$ python -q
>>> import numpy as np
>>> from numpy import linalg as LA
>>> np.set_printoptions(precision=3, suppress=True, linewidth=140)
>>> feats = np.array([[0, 0, 0, 2, 0, 1, 3],
...     [0, 2, 2, 2, 0, 0, 1],
...     [0, 2, 0, 2, 1, 2, 0],
...     [0, 0, 3, 1, 1, 1, 1],
...     [2, 0, 0, 3, 1, 1, 0],
...     [3, 2, 0, 2, 1, 2, 2],
...     [1, 1, 3, 1, 0, 2, 3]])
>>> print(feats)
[[0 0 0 2 0 1 3]
 [0 2 2 2 0 0 1]
 [0 2 0 2 1 2 0]
 [0 0 3 1 1 1 1]
 [2 0 0 3 1 1 0]
 [3 2 0 2 1 2 2]
 [1 1 3 1 0 2 3]]
>>> r0 = np.array([-1, 1, 1])
>>> print(np.cross(feats[0, :3], feats[2, :3]))
[0 0 0]
>>> Y = LA.invert(feats)
Traceback (most recent call last):
  File "<python-input-7>", line 1, in <module>
    Y = LA.invert(feats)
        ^^^^^^^^^
AttributeError: module 'numpy.linalg' has no attribute 'invert'
>>> Y = LA.inv(feats)
>>> print(np.round(LA.det(feats) * LA.det(Y), 3))
1.0
>>> print(round(float(LA.slogdet(feats)[0]), 3))
1.0
>>> theta = np.radians(21)
>>> Rm = np.eye(7)
>>> Rm[1, 1] = Rm[5, 5] = np.cos(theta)
>>> Rm[1, 5], Rm[5, 1] = -np.sin(theta), np.sin(theta)
>>> print(Rm)
[[ 1.     0.     0.     0.     0.     0.     0.   ]
 [ 0.     0.934  0.     0.     0.    -0.358  0.   ]
 [ 0.     0.     1.     0.     0.     0.     0.   ]
 [ 0.     0.     0.     1.     0.     0.     0.   ]
 [ 0.     0.     0.     0.     1.     0.     0.   ]
 [ 0.     0.358  0.     0.     0.     0.934  0.   ]
 [ 0.     0.     0.     0.     0.     0.     1.   ]]
>>> Y = feats @ Rm.T
>>> print(Y)
[[ 0.    -0.358  0.     2.     0.     0.934  3.   ]
 [ 0.     1.867  2.     2.     0.     0.717  1.   ]
 [ 0.     1.15   0.     2.     1.     2.584  0.   ]
 [ 0.    -0.358  3.     1.     1.     0.934  1.   ]
 [ 2.    -0.358  0.     3.     1.     0.934  0.   ]
 [ 3.     1.15   0.     2.     1.     2.584  2.   ]
 [ 1.     0.217  3.     1.     0.     2.226  3.   ]]
>>> print(LA.svd(feats, compute_uv=False), LA.svd(Y, compute_uv=False))
[8.801 4.345 2.956 2.35  2.269 1.71  0.581] [8.801 4.345 2.956 2.35  2.269 1.71  0.581]
>>> print(np.abs(Y - feats).max(axis=0))
[0.    0.85  0.    0.    0.    0.717 0.   ]
